% python3 -q
>>> import numpy as np
>>> from numpy import linalg as LA
>>> np.set_printoptions(precision=2, suppress=True, linewidth=200, floatmode="fixed")
>>> m1 = np.loadtxt("x.csv", delimiter=",")
>>> m1
array([[ 7.44,  2.26,  6.29],
       [ 6.21, -3.67,  6.92],
       [ 2.67, -8.24,  4.99],
       [ 5.74, -4.61,  6.77],
       [ 1.04,  9.75, -1.96],
       [ 0.88,  9.73, -2.11],
       [-0.63,  9.38, -3.42],
       [-0.58, -9.69,  2.38],
       [-5.19,  5.52, -6.52],
       [ 4.95, -5.86,  6.41],
       [-4.75,  6.14, -6.30],
       [-7.42, -2.74, -6.12],
       [ 7.06, -1.21,  6.98],
       [-6.35, -6.64, -3.95],
       [ 3.01, -7.98,  5.23],
       [-3.72,  7.33, -5.70],
       [ 5.88,  7.39,  3.28],
       [ 3.73,  9.25,  0.70],
       [ 3.34,  9.42,  0.29]])
>>> Uu, sig, VT = LA.svd(m1)
>>> V = VT[:(sig > 1e-8).sum()]
>>> rng = np.random.default_rng(57396)
>>> x0 = m1[7] + 5 * m1[8] + rng.integers(2) * np.eye(3)[0]
>>> x0
array([-26.52,  17.93, -30.24])
>>> V.T @ V
array([[ 0.55,  0.14,  0.48],
       [ 0.14,  0.95, -0.15],
       [ 0.48, -0.15,  0.49]])
>>> np.allclose(V.T @ V @ x0, x0)
True
>>> LA.matrix_rank(np.vstack([m1, x0]))
np.int64(2)
>>> idx = m1[:, 1] > np.median(m1[:, 1])
>>> r0 = m1[idx].mean(axis=0) - m1[~idx].mean(axis=0)
>>> ((m1 - m1.mean(axis=0)) @ r0 > 0).astype(int)
array([0, 0, 0, 0, 1, 1, 1, 0, 1, 0, 1, 1, 0, 0, 0, 1, 1, 1, 1])
>>> idx.astype(int)
array([0, 0, 0, 0, 1, 1, 1, 0, 1, 0, 1, 0, 0, 0, 0, 1, 1, 1, 1])
>>> round(float((((m1 - m1.mean(axis=0)) @ r0 > 0) == idx).mean()), 2)
0.95
>>> np.argsort(-np.abs(r0).round(6), kind="stable")
array([1, 2, 0])
>>> np.unique(m1.round(6), axis=0).shape
(19, 3)
>>> np.abs(np.diag(LA.qr(m1)[1])) > 1e-9
array([ True,  True, False])
>>> np.round(np.trace(LA.pinv(m1) @ m1), 2)
np.float64(2.0)
>>> m1 @ LA.pinv(m1) @ m1
array([[ 7.44,  2.26,  6.29],
       [ 6.21, -3.67,  6.92],
       [ 2.67, -8.24,  4.99],
       [ 5.74, -4.61,  6.77],
       [ 1.04,  9.75, -1.96],
       [ 0.88,  9.73, -2.11],
       [-0.63,  9.38, -3.42],
       [-0.58, -9.69,  2.38],
       [-5.19,  5.52, -6.52],
       [ 4.95, -5.86,  6.41],
       [-4.75,  6.14, -6.30],
       [-7.42, -2.74, -6.12],
       [ 7.06, -1.21,  6.98],
       [-6.35, -6.64, -3.95],
       [ 3.01, -7.98,  5.23],
       [-3.72,  7.33, -5.70],
       [ 5.88,  7.39,  3.28],
       [ 3.73,  9.25,  0.70],
       [ 3.34,  9.42,  0.29]])
>>> LA.lstsq(m1[:-1].T, m1[-1])[2]
np.int32(2)
>>> basis = m1[[2, 0]].astype(float)
>>> for _ in range(3):
...     idx = LA.norm(m1[:, None] - basis, axis=-1).argmin(axis=1)
...     basis = np.array([m1[idx == j].mean(axis=0) for j in range(2)])
... 
>>> idx
array([0, 0, 0, 0, 1, 1, 1, 0, 1, 0, 1, 0, 0, 0, 0, 1, 1, 1, 1])
>>> basis[1] - basis[0]
array([-2.21, 13.05, -6.01])
>>> np.bincount(idx)
array([10,  9])
>>> np.abs(basis[1] - basis[0]).argmax()
np.int64(1)
>>> basis
array([[ 2.27, -4.84,  3.59],
       [ 0.06,  8.21, -2.42]])
>>> K = np.loadtxt("case0.csv", delimiter=",")
>>> K
array([[-0.30, -0.40, -0.80, -2.50],
       [ 0.20, -1.40,  0.70,  1.30],
       [ 1.00, -0.30,  0.50,  0.10],
       [-2.20,  1.00, -0.70, -0.60],
       [-0.50, -1.40,  1.80, -0.80],
       [ 0.40, -1.10, -0.90, -1.00],
       [-0.30,  0.30, -0.10, -1.10],
       [ 0.60,  0.00, -0.60,  0.80],
       [-0.70, -0.30,  2.10,  1.00],
       [ 2.20,  0.30,  1.10, -0.10],
       [-0.70,  0.20,  1.20,  0.80],
       [-1.30, -0.20,  0.50,  1.20],
       [ 0.10, -0.50,  0.00, -0.40],
       [ 0.10,  0.30, -1.00, -0.10],
       [ 0.30,  1.90, -1.80, -0.30],
       [-0.70,  0.90,  0.20,  0.50],
       [-0.10, -1.70,  1.10,  1.20],
       [ 0.80, -0.10,  1.20,  0.00],
       [-2.00,  0.40,  1.50, -1.20],
       [ 5.50,  4.50,  6.50, -2.50],
       [ 0.20, -0.70, -1.00,  1.80],
       [ 1.50,  1.20, -1.30, -0.60]])
>>> # row 19 dominates
>>> x0 = np.array([2, 2, 2, 1])
>>> target = K @ x0
>>> np.round(LA.pinv(K) @ K, 2) + 0
array([[1.00, 0.00, 0.00, 0.00],
       [0.00, 1.00, 0.00, 0.00],
       [0.00, 0.00, 1.00, 0.00],
       [0.00, 0.00, 0.00, 1.00]])
>>> LA.lstsq(K, target)[0]
array([2.00, 2.00, 2.00, 1.00])
>>> target
array([-5.50,  0.30,  2.50, -4.40, -1.00, -4.20, -1.30,  0.80,  3.20,  7.10,  2.20, -0.80, -1.20, -1.30,  0.50,  1.30, -0.20,  3.80, -1.40, 30.50, -1.20,  2.20])
>>> target = target + 0.02 * rng.normal(size=22)
>>> target
array([-5.51,  0.30,  2.49, -4.43, -0.99, -4.21, -1.32,  0.81,  3.21,  7.10,  2.17, -0.80, -1.19, -1.29,  0.51,  1.34, -0.20,  3.82, -1.39, 30.49, -1.20,  2.18])
>>> b, *_ = LA.lstsq(K, target)
>>> b
array([2.00, 2.00, 2.00, 1.00])
>>> round(LA.norm(target - K @ b), 2)
np.float64(0.07)
>>> np.round(K.T @ (target - K @ b), 2) + 0
array([0.00, 0.00, 0.00, 0.00])
